$ python -q
>>> import numpy as np
>>> import numpy.linalg as la
>>> np.set_printoptions(suppress=True, linewidth=200)
>>> def rnd(a):
...     return np.round(a, 2) + 0
... 
>>> rng = np.random.default_rng(42)
>>> lab = rng.integers(0, 2, 7)
>>> K = np.array([[-2, -1, 3, 0, 0, -1, -2],
...     [-2, 2, -1, -1, 1, 1, 1],
...     [0, -2, -1, 0, 0, 0, 2],
...     [-1, 3, 3, -3, -3, 2, 3],
...     [-1, 3, 1, -1, 1, -3, 2],
...     [2, 2, -2, -3, 2, -3, 2],
...     [3, 0, 3, 2, 1, -1, 0]]) * (lab[:, None] == lab)
>>> K
array([[-2,  0,  0,  0,  0,  0, -2],
       [ 0,  2, -1,  0,  0,  1,  0],
       [ 0, -2, -1,  0,  0,  0,  0],
       [-1,  0,  0, -3, -3,  0,  3],
       [-1,  0,  0, -1,  1,  0,  2],
       [ 0,  2, -2,  0,  0, -3,  0],
       [ 3,  0,  0,  2,  1,  0,  0]])
>>> def softmax(z):
...     e = np.exp(z - z.max(axis=-1, keepdims=True))
...     return e / e.sum(axis=-1, keepdims=True)
... 
>>> rnd(softmax(K).sum(axis=1))
array([1., 1., 1., 1., 1., 1., 1.])
>>> rnd(softmax(10 * K[2]))
array([0.2, 0. , 0. , 0.2, 0.2, 0.2, 0.2])
>>> S = K @ K.T / np.sqrt(7)
>>> rnd(softmax(S)[2] @ K)
array([-0.09, -1.02, -0.69, -0.18, -0.09, -0.1 ,  0.26])
>>> rnd(softmax(S + np.triu(np.full(S.shape, -np.inf), 1)))
array([[1.  , 0.  , 0.  , 0.  , 0.  , 0.  , 0.  ],
       [0.09, 0.91, 0.  , 0.  , 0.  , 0.  , 0.  ],
       [0.13, 0.04, 0.83, 0.  , 0.  , 0.  , 0.  ],
       [0.  , 0.  , 0.  , 1.  , 0.  , 0.  , 0.  ],
       [0.02, 0.03, 0.03, 0.46, 0.46, 0.  , 0.  ],
       [0.  , 0.  , 0.  , 0.  , 0.  , 0.99, 0.  ],
       [0.  , 0.  , 0.  , 0.  , 0.  , 0.  , 0.98]])
>>> gram = K.T @ K
>>> rnd(la.eigvalsh(gram)[::-1])
array([37.09, 18.32, 14.92,  7.23,  4.98,  2.44,  0.01])
>>> np.allclose(gram, gram.T)
True
>>> gram
array([[ 15,   0,   0,  10,   5,   0,  -1],
       [  0,  12,  -4,   0,   0,  -4,   0],
       [  0,  -4,   6,   0,   0,   5,   0],
       [ 10,   0,   0,  14,  10,   0, -11],
       [  5,   0,   0,  10,  11,   0,  -7],
       [  0,  -4,   5,   0,   0,  10,   0],
       [ -1,   0,   0, -11,  -7,   0,  17]])
>>> U, sv, vt = la.svd(gram, full_matrices=False)
>>> (sv > 1e-8).sum()
np.int64(7)
>>> rnd(sv)
array([37.09, 18.32, 14.92,  7.23,  4.98,  2.44,  0.01])
>>> rnd(np.cumsum(sv ** 2) / np.sum(sv ** 2))
array([0.68, 0.85, 0.96, 0.98, 1.  , 1.  , 1.  ])
>>> rnd(np.abs(vt[0]))
array([0.4 , 0.  , 0.  , 0.61, 0.45, 0.  , 0.51])
>>> np.abs(U[:, 0]).round(6).argmax()
np.int64(3)
>>> np.allclose(U * sv @ vt, gram)
True
>>> U.shape, sv.shape, vt.shape
((7, 7), (7,), (7, 7))
>>> rnd(U.T @ gram @ vt.T)
array([[37.09,  0.  ,  0.  ,  0.  ,  0.  ,  0.  ,  0.  ],
       [ 0.  , 18.32,  0.  ,  0.  ,  0.  ,  0.  ,  0.  ],
       [ 0.  ,  0.  , 14.92,  0.  ,  0.  ,  0.  ,  0.  ],
       [ 0.  ,  0.  ,  0.  ,  7.23,  0.  ,  0.  ,  0.  ],
       [ 0.  ,  0.  ,  0.  ,  0.  ,  4.98,  0.  ,  0.  ],
       [ 0.  ,  0.  ,  0.  ,  0.  ,  0.  ,  2.44,  0.  ],
       [ 0.  ,  0.  ,  0.  ,  0.  ,  0.  ,  0.  ,  0.01]])
>>> rnd(vt @ vt.T)
array([[1., 0., 0., 0., 0., 0., 0.],
       [0., 1., 0., 0., 0., 0., 0.],
       [0., 0., 1., 0., 0., 0., 0.],
       [0., 0., 0., 1., 0., 0., 0.],
       [0., 0., 0., 0., 1., 0., 0.],
       [0., 0., 0., 0., 0., 1., 0.],
       [0., 0., 0., 0., 0., 0., 1.]])
>>> rnd(np.sqrt((sv ** 2).sum())), rnd(la.norm(gram))
(np.float64(44.91), np.float64(44.91))
>>> q, evecs = la.qr(K[:, :4])[0], la.qr(K[:, 4:])[0]
>>> sv = la.svd(q.T @ evecs, compute_uv=False)
>>> (sv > 0.9).sum()
np.int64(1)
>>> rnd(sv)
array([1.  , 0.65, 0.37])
>>> rnd(np.degrees(np.arccos(sv.clip(0, 1))))
array([ 3.  , 49.52, 68.55])
>>> J = np.load("arr.npy")
>>> J
array([[-2.83,  2.61,  7.83,  1.73,  4.47,  0.95],
       [-5.63,  4.36, -5.39,  3.68, -2.34,  1.06],
       [-2.82, -1.2 , -7.2 , -3.66, -2.29,  4.48],
       [ 3.63,  0.28,  3.27, -6.16,  1.59, -5.96],
       [ 0.05,  8.55, -4.33, -0.85,  1.72,  2.12],
       [ 2.89,  0.46,  4.12, -0.46, -8.25,  2.5 ],
       [-4.57, -2.3 , -5.22,  0.61, -3.1 ,  6.05],
       [ 2.81, -2.6 , -2.64, -5.53, -3.05,  6.2 ],
       [-0.09, -0.52,  0.44,  9.56, -2.76, -0.72],
       [-1.12, -2.78,  6.16, -5.12,  3.76,  3.55],
       [-3.13, -3.98, -1.96,  3.15, -6.97,  3.48],
       [ 1.81, -3.19,  1.3 ,  0.45,  8.05, -4.45],
       [-0.63,  0.68,  7.1 ,  6.46, -2.64,  0.24],
       [-5.58,  4.05,  6.69, -0.46, -2.23, -1.55],
       [-4.68,  0.53,  1.36,  5.02,  6.02, -3.81],
       [-0.79, -3.13,  7.56,  1.74, -4.4 , -3.16],
       [-4.51, -4.39, -1.41, -0.76,  7.08, -2.79],
       [-4.62,  6.49, -4.84, -2.36, -1.81,  2.06],
       [ 2.03, -1.59, -7.77, -2.61,  2.19, -4.62],
       [ 4.68,  4.34,  3.04,  1.68,  2.15,  6.53],
       [-1.34, -3.25, -6.64,  1.45, -3.41, -5.46],
       [ 2.82,  8.47, -3.62, -1.03,  1.77, -1.73],
       [ 3.7 ,  5.06,  3.48,  6.95, -0.38, -0.39],
       [ 5.51, -3.08,  4.06, -3.37, -3.47,  4.5 ],
       [-1.2 , -1.62,  5.01, -5.5 , -0.94,  6.3 ],
       [-8.97,  0.42,  0.6 ,  1.59, -0.36, -4.05]])
>>> B = np.c_[J[:, :3] @ np.array([[4, 5, 5], [8, 7, 7], [1, 4, 2]]), np.array([0, 0, 2, 3, 0, 3, 3, 0, 1, 2, 3, 2, 1, 0, 2, 2, 0, 1, 3, 2, 2, 1, 1, 3, 0, 3])]
>>> rnd(B)
array([[ 17.39,  35.44,  19.78,   0.  ],
       [  6.97, -19.19,  -8.41,   0.  ],
       [-28.08, -51.3 , -36.9 ,   2.  ],
       [ 20.03,  33.19,  26.65,   3.  ],
       [ 64.27,  42.78,  51.44,   0.  ],
       [ 19.36,  34.15,  25.91,   3.  ],
       [-41.9 , -59.83, -49.39,   3.  ],
       [-12.2 , -14.71,  -9.43,   0.  ],
       [ -4.08,  -2.33,  -3.21,   1.  ],
       [-20.56,  -0.42, -12.74,   2.  ],
       [-46.32, -51.35, -47.43,   3.  ],
       [-16.98,  -8.08, -10.68,   2.  ],
       [ 10.02,  30.01,  15.81,   1.  ],
       [ 16.77,  27.21,  13.83,   0.  ],
       [-13.12, -14.25, -16.97,   2.  ],
       [-20.64,   4.38, -10.74,   2.  ],
       [-54.57, -58.92, -56.1 ,   0.  ],
       [ 28.6 ,   2.97,  12.65,   1.  ],
       [-12.37, -32.06, -16.52,   3.  ],
       [ 56.48,  65.94,  59.86,   2.  ],
       [-38.  , -56.01, -42.73,   2.  ],
       [ 75.42,  58.91,  66.15,   1.  ],
       [ 58.76,  67.84,  60.88,   1.  ],
       [  1.46,  22.23,  14.11,   3.  ],
       [-12.75,   2.7 ,  -7.32,   0.  ],
       [-31.92, -39.51, -40.71,   3.  ]])
>>> la.matrix_rank(np.c_[J, B])
np.int64(7)
>>> rnd(la.lstsq(J, B[:, 0])[0])
array([4., 8., 1., 0., 0., 0.])
>>> la.matrix_rank(B)
np.int64(4)
>>> rnd(la.norm(la.qr(J)[0].T @ B, axis=0) ** 2 / ((B ** 2).sum(axis=0) + 1e-12))
array([1.  , 1.  , 1.  , 0.07])
